$ python -q
>>> import numpy as np
>>> np.set_printoptions(precision=2, suppress=True, linewidth=140, floatmode="fixed")
>>> tidy = lambda a: np.round(a, 2) + 0
>>> J = np.loadtxt("a.csv", delimiter=",")
>>> tidy(J)
array([[ 0.46,  0.38, -0.04,  0.54,  0.07, -0.19,  0.12],
       [ 0.38,  0.69, -0.52,  0.43, -0.15,  0.31,  0.45],
       [-0.04, -0.52,  0.56, -0.19,  0.26, -0.46, -0.62],
       [ 0.54,  0.43, -0.19,  0.10, -0.19,  0.19, -0.28],
       [ 0.07, -0.15,  0.26, -0.19, -0.86,  0.08,  0.09],
       [-0.19,  0.31, -0.46,  0.19,  0.08,  0.28,  0.64],
       [ 0.12,  0.45, -0.62, -0.28,  0.09,  0.64, -0.23]])
>>> # null space of dimension 3
>>> left, sv, vt = np.linalg.svd(J)
>>> V = vt[:(sv > 1e-8).sum()]
>>> rng = np.random.default_rng(123510)
>>> x0 = J[1] + -3 * J[6] + rng.integers(2) * np.eye(7)[3]
>>> tidy(x0)
array([ 0.01, -0.66,  1.35,  2.26, -0.41, -1.60,  1.13])
>>> np.allclose(V.T @ V @ x0, x0)
False
>>> print(tidy(np.linalg.norm(x0 - V.T @ V @ x0)))
0.71
>>> np.linalg.matrix_rank(np.vstack([J, x0]))
np.int64(5)
>>> np.all(np.linalg.eigvalsh(J) > 0)
np.False_
>>> [round(float(np.linalg.det(J[:i, :i])), 2) + 0 for i in range(1, 8)]
[0.46, 0.17, -0.01, 0.0, 0.0, 0.0, 0.0]
>>> tidy(np.linalg.eigvalsh(J).min())
np.float64(-1.0)
>>> r = np.linalg.matrix_rank(J)
>>> r
np.int64(4)
>>> null = np.linalg.svd(J)[2][r:].T
>>> tidy(J @ null)
array([[0.00, 0.00, 0.00],
       [0.00, 0.00, 0.00],
       [0.00, 0.00, 0.00],
       [0.00, 0.00, 0.00],
       [0.00, 0.00, 0.00],
       [0.00, 0.00, 0.00],
       [0.00, 0.00, 0.00]])
>>> print(np.allclose(J @ null, 0))
True
>>> print(np.allclose(J, J.T))
True
>>> J.inv()
Traceback (most recent call last):
  File "<python-input-23>", line 1, in <module>
    J.inv()
    ^^^^^
AttributeError: 'numpy.ndarray' object has no attribute 'inv'
>>> print(tidy(np.linalg.det(J)))
0.0
>>> tidy(np.abs(np.linalg.eigvals(J)).max())
np.float64(2.0)
>>> f = np.array([3, -2, 3, 0, 3, 0, -1, -3, 0, 0, 1, 0])
>>> v = np.array([2, 2, 2, 0, 2, 2, 0, 2, 2, 1, 0])
>>> F = np.outer(f, v)
>>> F
array([[ 6,  6,  6,  0,  6,  6,  0,  6,  6,  3,  0],
       [-4, -4, -4,  0, -4, -4,  0, -4, -4, -2,  0],
       [ 6,  6,  6,  0,  6,  6,  0,  6,  6,  3,  0],
       [ 0,  0,  0,  0,  0,  0,  0,  0,  0,  0,  0],
       [ 6,  6,  6,  0,  6,  6,  0,  6,  6,  3,  0],
       [ 0,  0,  0,  0,  0,  0,  0,  0,  0,  0,  0],
       [-2, -2, -2,  0, -2, -2,  0, -2, -2, -1,  0],
       [-6, -6, -6,  0, -6, -6,  0, -6, -6, -3,  0],
       [ 0,  0,  0,  0,  0,  0,  0,  0,  0,  0,  0],
       [ 0,  0,  0,  0,  0,  0,  0,  0,  0,  0,  0],
       [ 2,  2,  2,  0,  2,  2,  0,  2,  2,  1,  0],
       [ 0,  0,  0,  0,  0,  0,  0,  0,  0,  0,  0]])
>>> np.argsort(-np.linalg.norm(F, axis=0).round(6), kind="stable")[:3]
array([0, 1, 2])
>>> np.linalg.cond(F) > 100
np.True_
>>> tidy(np.linalg.norm(F, 2) / np.linalg.norm(F))
np.float64(1.0)
>>> M2 = F[0, 0] * F[1:] - np.outer(F[1:, 0], F[0])
>>> M2
array([[0, 0, 0, 0, 0, 0, 0, 0, 0, 0, 0],
       [0, 0, 0, 0, 0, 0, 0, 0, 0, 0, 0],
       [0, 0, 0, 0, 0, 0, 0, 0, 0, 0, 0],
       [0, 0, 0, 0, 0, 0, 0, 0, 0, 0, 0],
       [0, 0, 0, 0, 0, 0, 0, 0, 0, 0, 0],
       [0, 0, 0, 0, 0, 0, 0, 0, 0, 0, 0],
       [0, 0, 0, 0, 0, 0, 0, 0, 0, 0, 0],
       [0, 0, 0, 0, 0, 0, 0, 0, 0, 0, 0],
       [0, 0, 0, 0, 0, 0, 0, 0, 0, 0, 0],
       [0, 0, 0, 0, 0, 0, 0, 0, 0, 0, 0],
       [0, 0, 0, 0, 0, 0, 0, 0, 0, 0, 0]])
>>> np.linalg.matrix_rank(M2), np.linalg.matrix_rank(F)
(np.int64(0), np.int64(1))
>>> print(np.flatnonzero(~M2.round(6).any(axis=1)))
[ 0  1  2  3  4  5  6  7  8  9 10]
